% ipython --no-banner

In [1]: import numpy as np

In [2]: from numpy import linalg as LA

In [3]: np.set_printoptions(precision=2, suppress=True, linewidth=200)

In [4]: J = np.load("test8.npy")

In [5]: J
Out[5]: 
array([[ 0,  6,  0,  0],
       [ 7, -2,  0,  0],
       [ 0,  0,  0,  6],
       [ 0,  0,  7, -2]])

In [6]: proj = np.triu(np.array([[0, 2, -2, -2], [0, 0, 0, 2], [2, 2, 1, 2], [0, 0, 2, 0]]), 1) + np.eye(4)

In [7]: A2 = proj @ J @ LA.inv(proj)

In [8]: round(float(LA.det(A2)), 2)
Out[8]: 1764.0

In [9]: q = J.astype(float).copy()

In [10]: for j in range(4):
    ...:     q[:, j] -= q[:, :j] @ (q[:, :j].T @ q[:, j])
    ...:     q[:, j] /= LA.norm(q[:, j])
    ...: 

In [11]: print(q.T @ q)
[[1. 0. 0. 0.]
 [0. 1. 0. 0.]
 [0. 0. 1. 0.]
 [0. 0. 0. 1.]]

In [12]: J.reshape(-1, 2)
Out[12]: 
array([[ 0,  6],
       [ 0,  0],
       [ 7, -2],
       [ 0,  0],
       [ 0,  0],
       [ 0,  6],
       [ 0,  0],
       [ 7, -2]])

In [13]: blk = J.reshape(4, 2, -1)

In [14]: blk.transpose(1, 0, 2)
Out[14]: 
array([[[ 0,  6],
        [ 7, -2],
        [ 0,  0],
        [ 0,  0]],

       [[ 0,  0],
        [ 0,  0],
        [ 0,  6],
        [ 7, -2]]])

In [15]: print(np.einsum("ihd,ihd->ih", blk, blk))
[[36  0]
 [53  0]
 [ 0 36]
 [ 0 53]]

In [16]: vec = np.array([1, 2, 0, 1])

In [17]: target = J @ vec

In [18]: b, lr = np.zeros(4), 1 / LA.norm(J, 2) ** 2

In [19]: for i in range(25):
    ...:     b -= lr * J.T @ (J @ b - target)
    ...:     if i % 5 == 0: print(i, round(LA.norm(J @ b - target), 2))
    ...: 
0 6.37
5 0.19
10 0.01
15 0.0
20 0.0

In [20]: np.round(LA.cond(J), 2)
Out[20]: np.float64(1.41)

In [21]: b.round(2) + 0
Out[21]: array([1., 2., 0., 1.])

In [22]: print((LA.matrix_power((J != 0) + (J.T != 0) + np.eye(4), 4) > 0).astype(int))
[[1 1 0 0]
 [1 1 0 0]
 [0 0 1 1]
 [0 0 1 1]]

In [23]: print(J @ J)
[[ 42 -12   0   0]
 [-14  46   0   0]
 [  0   0  42 -12]
 [  0   0 -14  46]]

In [24]: W0 = np.array([[-0.87, 1.57, 0.18, -1.09],
    ...:     [-0.45, -0.62, 1.46, 0.6],
    ...:     [-0.22, 2.93, -2.8, -2.51],
    ...:     [-1.88, -5.64, 9.57, 4.97],
    ...:     [-0.18, 1.37, -0.72, -1.05],
    ...:     [0.14, 1.42, -1.37, -1.21],
    ...:     [-0.76, 0.23, 0.54, -0.13],
    ...:     [0.72, 0.6, -2.04, -0.62],
    ...:     [0.38, -0.63, 0.12, 0.49],
    ...:     [0.91, 0.81, -3.27, -0.83]])

In [25]: r0 = np.array([-3, 2, -1, 3])

In [26]: A2 = J + np.outer(r0, np.eye(4)[0])

In [27]: print(A2)
[[-3.  6.  0.  0.]
 [ 9. -2.  0.  0.]
 [-1.  0.  0.  6.]
 [ 3.  0.  7. -2.]]

In [28]: A2 = np.array([[1], [0], [1]])

In [29]: cent = np.array([[0, 2, 3, 3, 2, 0, 3]])

In [30]: rng = np.random.default_rng(854)

In [31]: K = A2 @ cent + 0.3 * rng.normal(size=(3, 7))

In [32]: K
Out[32]: 
array([[-0.21,  2.03,  2.66,  3.3 ,  1.57,  0.37,  2.62],
       [ 0.32, -0.17, -0.05, -0.13,  0.24,  0.31,  0.06],
       [-0.38,  2.33,  2.7 ,  3.19,  1.54, -0.33,  3.1 ]])

In [33]: r0, v = K[0], K[2]

In [34]: print(np.round(r0 @ r0, 2))
31.64

In [35]: print(np.round(r0 @ v, 2))
32.96

In [36]: p = (r0 @ v) / (r0 @ r0) * r0

In [37]: np.round(LA.norm(r0 + v) ** 2 + LA.norm(r0 - v) ** 2, 2)
Out[37]: np.float64(133.55)

In [38]: round(float((v - p) @ r0), 2)
Out[38]: -0.0

In [39]: E = np.load("a.npy")

In [40]: E
Out[40]: 
array([[ -2.1 ,  -5.25, -15.52, -11.96],
       [ -2.24,  -3.06,  -7.85,  -5.86],
       [ -2.19,  -2.61,  -6.2 ,  -4.61],
       [ -2.18,  -2.53,  -5.91,  -4.39],
       [ -2.04,  -2.09,  -4.32,  -3.23],
       [ -1.73,  -1.59,  -2.67,  -2.07],
       [ -0.67,  -0.63,  -0.7 ,  -0.64],
       [ -0.64,  -0.6 ,  -0.66,  -0.61],
       [ -0.63,  -0.59,  -0.65,  -0.6 ],
       [ -0.6 ,  -0.56,  -0.62,  -0.57],
       [ -0.57,  -0.54,  -0.58,  -0.54],
       [ -0.52,  -0.49,  -0.54,  -0.5 ],
       [ -0.44,  -0.42,  -0.45,  -0.42],
       [ -0.32,  -0.31,  -0.32,  -0.31],
       [ -0.16,  -0.16,  -0.16,  -0.16],
       [  0.15,   0.15,   0.15,   0.15],
       [  0.44,   0.47,   0.45,   0.47],
       [  0.94,   1.05,   0.99,   1.07],
       [  1.32,   1.54,   1.44,   1.6 ],
       [  2.97,   4.07,   3.93,   4.55],
       [  3.81,   5.62,   5.58,   6.5 ],
       [  3.88,   5.77,   5.75,   6.7 ],
       [  4.99,   8.1 ,   8.37,   9.79],
       [  5.23,   8.63,   8.98,  10.51],
       [  6.09,  10.68,  11.42,  13.35],
       [  7.29,  13.83,  15.32,  17.84],
       [  7.37,  14.04,  15.58,  18.14],
       [  8.49,  17.26,  19.71,  22.87],
       [  9.56,  20.57,  24.08,  27.83],
       [  9.6 ,  20.7 ,  24.26,  28.03],
       [  9.81,  21.37,  25.15,  29.04]])

In [41]: Xs = E - E.mean(axis=0)

In [42]: vecs = LA.svd(Xs)[2][:3]

In [43]: A2 = Xs - Xs @ vecs.T @ vecs

In [44]: np.round(A2.std(axis=0), 2) + 0
Out[44]: array([0., 0., 0., 0.])

In [45]: round(float(LA.norm(A2) / LA.norm(Xs)), 2)
Out[45]: 0.0

In [46]: rk = LA.matrix_rank(E)

In [47]: rk
Out[47]: np.int64(3)

In [48]: null = LA.svd(E)[2][rk:].T

In [49]: null.shape
Out[49]: (4, 1)

In [50]: null[:, 0] / null[np.abs(null[:, 0]).round(6).argmax(), 0]
Out[50]: array([-0.5,  1. ,  0.5, -1. ])

In [51]: print([int(LA.matrix_rank(np.delete(E, i, axis=0))) for i in range(31)])
[3, 3, 3, 3, 3, 3, 3, 3, 3, 3, 3, 3, 3, 3, 3, 3, 3, 3, 3, 3, 3, 3, 3, 3, 3, 3, 3, 3, 3, 3, 3]

In [52]: print(LA.matrix_rank(E.T @ E), LA.matrix_rank(E @ E.T))
3 3

In [53]: np.allclose(E @ null, 0)
Out[53]: True

In [54]: cent = E[[0, 8]].astype(float)

In [55]: for _ in range(7):
    ...:     labels = LA.norm(E[:, None] - cent, axis=-1).argmin(axis=1)
    ...:     cent = np.array([E[labels == j].mean(axis=0) for j in range(2)])
    ...: 

In [56]: labels
Out[56]: array([0, 0, 0, 0, 0, 0, 0, 0, 0, 0, 0, 0, 0, 0, 0, 0, 0, 0, 0, 0, 0, 0, 1, 1, 1, 1, 1, 1, 1, 1, 1])

In [57]: np.bincount(labels)
Out[57]: array([22,  9])

In [58]: cent
Out[58]: 
array([[-0.16, -0.13, -1.31, -0.7 ],
       [ 7.6 , 15.02, 16.99, 19.71]])

In [59]: blk = np.stack([cent, -2 * cent, cent[::-1]])

In [60]: print(LA.matrix_rank(blk.reshape(3, -1)))
2

In [61]: blk.sum(axis=0)
Out[61]: 
array([[  7.76,  15.14,  18.3 ,  20.41],
       [ -7.76, -15.14, -18.3 , -20.41]])

In [62]: A2 = E + rng.integers(-2, 3, (31, 3)) @ rng.integers(-2, 3, (3, 4))

In [63]: A2
Out[63]: 
array([[ -1.1 ,  -4.25, -15.52, -13.96],
       [ -3.24,   1.94, -13.85,  -6.86],
       [ -4.19,  -3.61,  -6.2 ,  -0.61],
       [ -4.18,  -1.53,  -9.91,  -2.39],
       [ -2.04,  -1.09,  -6.32,  -4.23],
       [ -1.73,  -2.59,  -0.67,  -1.07],
       [  1.33,   2.37,  -0.7 ,  -4.64],
       [ -2.64,  -0.6 ,  -0.66,   3.39],
       [ -2.63,  -1.59,  -0.65,   3.4 ],
       [ -1.6 ,  -3.56,  -0.62,   1.43],
       [  0.43,  -3.54,   5.42,   0.46],
       [ -1.52,   2.51,  -6.54,  -1.5 ],
       [  1.56,  -4.42,   3.55,  -2.42],
       [ -2.32,   5.69,  -8.32,  -0.31],
       [  1.84,  -8.16,   7.84,  -0.16],
       [ -1.85,   0.15,   0.15,   4.15],
       [ -0.56,   5.47,  -5.55,  -0.53],
       [  0.94,  -3.95,   4.99,   3.07],
       [ -0.68,   7.54,  -6.56,   1.6 ],
       [  1.97,   3.07,   5.93,   7.55],
       [  4.81,   0.62,   9.58,   6.5 ],
       [  5.88,   3.77,   9.75,   4.7 ],
       [  4.99,  10.1 ,   8.37,   9.79],
       [  4.23,   5.63,   8.98,  12.51],
       [  6.09,   7.68,  13.42,  14.35],
       [  5.29,  11.83,  15.32,  21.84],
       [  9.37,  13.04,  19.58,  16.14],
       [ 10.49,  16.26,  23.71,  20.87],
       [  7.56,  28.57,  16.08,  27.83],
       [ 11.6 ,  23.7 ,  24.26,  24.03],
       [  9.81,  23.37,  25.15,  29.04]])

In [64]: LA.matrix_rank(A2 - E, tol=1e-8)
Out[64]: np.int64(3)

In [65]: np.abs(A2 - E).sum(axis=1)
Out[65]: array([ 4., 13.,  7.,  9.,  4.,  4.,  9.,  6.,  7.,  6., 11., 11., 12., 16., 18.,  6., 13., 11., 16.,  7., 10., 10.,  2.,  6.,  6.,  8.,  9.,  9., 18.,  9.,  2.])
